$ ipython --no-banner

In [1]: import numpy as np

In [2]: import numpy.linalg as la

In [3]: np.set_printoptions(precision=2, suppress=True, linewidth=100)

In [4]: J = np.array([[1.7, -0.8, 2.0, 1.6],
   ...:     [1.0, -0.4, 8.0, -0.4],
   ...:     [1.2, -0.7, -8.0, 2.2],
   ...:     [0.6, -1.7, 16.0, 0.8],
   ...:     [1.0, -0.4, 14.0, 1.5]])

In [5]: proj = J @ la.solve(J.T @ J, J.T)

In [6]: np.allclose(proj @ proj, proj)
Out[6]: True

In [7]: np.trace(proj)
Out[7]: np.float64(4.0)

In [8]: np.round(la.eigvalsh(proj), 2) + 0
Out[8]: array([0., 1., 1., 1., 1.])

In [9]: proj @ J[:, 3]
Out[9]: array([ 1.6, -0.4,  2.2,  0.8,  1.5])

In [10]: np.diag(proj)
Out[10]: array([0.49, 0.79, 0.74, 1.  , 0.98])

In [11]: t = np.radians(30)

In [12]: Rm = np.eye(4)

In [13]: Rm[0, 0] = Rm[2, 2] = np.cos(t)

In [14]: Rm[0, 2], Rm[2, 0] = -np.sin(t), np.sin(t)

In [15]: Rm
Out[15]: 
array([[ 0.87,  0.  , -0.5 ,  0.  ],
       [ 0.  ,  1.  ,  0.  ,  0.  ],
       [ 0.5 ,  0.  ,  0.87,  0.  ],
       [ 0.  ,  0.  ,  0.  ,  1.  ]])

In [16]: A2 = J @ Rm.T

In [17]: la.svd(J, compute_uv=False), la.svd(A2, compute_uv=False)
Out[17]: (array([24.24,  3.99,  1.09,  1.01]), array([24.24,  3.99,  1.09,  1.01]))

In [18]: A2
Out[18]: 
array([[ 0.47, -0.8 ,  2.58,  1.6 ],
       [-3.13, -0.4 ,  7.43, -0.4 ],
       [ 5.04, -0.7 , -6.33,  2.2 ],
       [-7.48, -1.7 , 14.16,  0.8 ],
       [-6.13, -0.4 , 12.62,  1.5 ]])

In [19]: vec = np.array([3, 2, 1, 1])

In [20]: target = J @ vec

In [21]: la.solve(J.T @ J, J.T @ target)
Out[21]: array([3., 2., 1., 1.])

In [22]: target
Out[22]: array([ 7.1,  9.8, -3.6, 15.2, 17.7])

In [23]: la.lstsq(J, target)[0]
Out[23]: array([3., 2., 1., 1.])

In [24]: np.round(la.pinv(J) @ J, 2) + 0
Out[24]: 
array([[1., 0., 0., 0.],
       [0., 1., 0., 0.],
       [0., 0., 1., 0.],
       [0., 0., 0., 1.]])

In [25]: rng = np.random.default_rng(98)

In [26]: target = target + 0.05 * rng.normal(size=5)

In [27]: target
Out[27]: array([ 7.05,  9.74, -3.57, 15.23, 17.72])

In [28]: b, *_ = la.lstsq(J, target)

In [29]: [round(float(la.norm(la.solve(J.T @ J + lam * np.eye(4), J.T @ target))), 2) for lam in (0, 1, 10, 100)]
Out[29]: [3.82, 2.55, 1.5, 0.93]

In [30]: np.round(la.norm(target - J @ b), 2)
Out[30]: np.float64(0.03)

In [31]: np.round(J.T @ (target - J @ b), 2) + 0
Out[31]: array([0., 0., 0., 0.])

In [32]: b
Out[32]: array([2.93, 1.99, 1.  , 1.04])

In [33]: b.round()
Out[33]: array([3., 2., 1., 1.])

In [34]: mat = np.load("m.npy")

In [35]: mat
Out[35]: 
array([[ 2.,  0.,  2.,  2.,  0.,  1.,  0.],
       [ 2.,  2.,  1.,  0.,  1.,  0.,  0.],
       [ 2.,  0.,  0.,  1.,  1.,  2.,  0.],
       [ 1.,  2.,  0.,  2.,  1.,  1.,  0.],
       [ 0.,  1.,  0.,  0.,  2.,  1.,  0.],
       [ 0.,  1.,  2.,  1.,  1.,  1.,  0.],
       [ 0.,  0.,  0.,  0.,  0.,  0., -3.]])

In [36]: vec = np.array([1, 1, 0, 1, -2, 1, -1])

In [37]: target = mat @ vec

In [38]: target
Out[38]: array([ 5.,  2.,  3.,  4., -2.,  1.,  3.])

In [39]: la.solve(mat, 4 * target)
Out[39]: array([ 4.,  4.,  0.,  4., -8.,  4., -4.])

In [40]: la.solve(mat, target)
Out[40]: array([ 1.,  1.,  0.,  1., -2.,  1., -1.])

In [41]: w1 = np.array([[2, -5, -1],
    ...:     [9, -3, -5],
    ...:     [-2, 4, 7],
    ...:     [9, 1, 2],
    ...:     [9, 2, 1],
    ...:     [7, 7, 8],
    ...:     [0, -8, -3]])

In [42]: b = np.array([1, 0, 3])

In [43]: hid = np.maximum(mat @ w1 + b, 0)

In [44]: (hid > 0).astype(int)
Out[44]: 
array([[1, 1, 1],
       [1, 0, 0],
       [1, 1, 1],
       [1, 0, 1],
       [1, 1, 1],
       [1, 1, 1],
       [1, 1, 1]])

In [45]: (hid > 0).mean(axis=0)
Out[45]: array([1.  , 0.71, 0.86])

In [46]: hid
Out[46]: 
array([[26.,  7., 27.],
       [30.,  0.,  0.],
       [37.,  7., 20.],
       [55.,  0.,  5.],
       [35.,  8.,  8.],
       [31., 15., 23.],
       [ 1., 24., 12.]])

In [47]: basis = np.array([[6, 3, 6], [5, 4, 2], [9, 6, 4]])

In [48]: (hid @ basis).round(6).argmax(axis=1)
Out[48]: array([0, 0, 0, 0, 0, 0, 0])

In [49]: hid @ basis
Out[49]: 
array([[434., 268., 278.],
       [180.,  90., 180.],
       [437., 259., 316.],
       [375., 195., 350.],
       [322., 185., 258.],
       [468., 291., 308.],
       [234., 171., 102.]])

In [50]: w1 @ basis
Out[50]: 
array([[-22, -20,  -2],
       [ -6, -15,  28],
       [ 71,  52,  24],
       [ 77,  43,  64],
       [ 73,  41,  62],
       [149,  97,  88],
       [-67, -50, -28]])

In [51]: vec = np.array([-8, 0, -4, -7, 2, 6, -3])

In [52]: (mat @ vec).argmax()
Out[52]: np.int64(4)

In [53]: mat * vec
Out[53]: 
array([[-16.,   0.,  -8., -14.,   0.,   6.,  -0.],
       [-16.,   0.,  -4.,  -0.,   2.,   0.,  -0.],
       [-16.,   0.,  -0.,  -7.,   2.,  12.,  -0.],
       [ -8.,   0.,  -0., -14.,   2.,   6.,  -0.],
       [ -0.,   0.,  -0.,  -0.,   4.,   6.,  -0.],
       [ -0.,   0.,  -8.,  -7.,   2.,   6.,  -0.],
       [ -0.,   0.,  -0.,  -0.,   0.,   0.,   9.]])

In [54]: mat @ vec
Out[54]: array([-32., -18.,  -9., -14.,  10.,  -7.,   9.])

In [55]: (mat * vec).sum(axis=1)
Out[55]: array([-32., -18.,  -9., -14.,  10.,  -7.,   9.])

In [56]: np.einsum("ij,j->i", mat, vec)
Out[56]: array([-32., -18.,  -9., -14.,  10.,  -7.,   9.])

In [57]: (mat != 0).astype(int)
Out[57]: 
array([[1, 0, 1, 1, 0, 1, 0],
       [1, 1, 1, 0, 1, 0, 0],
       [1, 0, 0, 1, 1, 1, 0],
       [1, 1, 0, 1, 1, 1, 0],
       [0, 1, 0, 0, 1, 1, 0],
       [0, 1, 1, 1, 1, 1, 0],
       [0, 0, 0, 0, 0, 0, 1]])

In [58]: mat @ mat
Out[58]: 
array([[10.,  5.,  6., 11.,  5.,  9.,  0.],
       [10.,  5.,  6.,  5.,  5.,  5.,  0.],
       [ 5.,  5.,  8.,  8.,  5.,  6.,  0.],
       [ 8., 10.,  6.,  7.,  7.,  5.,  0.],
       [ 2.,  5.,  3.,  1.,  6.,  3.,  0.],
       [ 7.,  6.,  3.,  5.,  7.,  7.,  0.],
       [ 0.,  0.,  0.,  0.,  0.,  0.,  9.]])

In [59]: vec = np.array([3, 2, 5, -5, -4, 5, 4])

In [60]: target = mat @ vec

In [61]: b, lr = np.zeros(7), 1 / la.norm(mat, 2) ** 2

In [62]: for i in range(25):
    ...:     b -= lr * mat.T @ (mat @ b - target)
    ...:     if i % 5 == 0: print(i, round(la.norm(mat @ b - target), 2))
    ...: 
0 14.08
5 6.84
10 4.53
15 3.47
20 2.9

In [63]: b
Out[63]: array([ 3.44, -0.53,  4.37, -1.92,  0.1 ,  0.36,  4.  ])
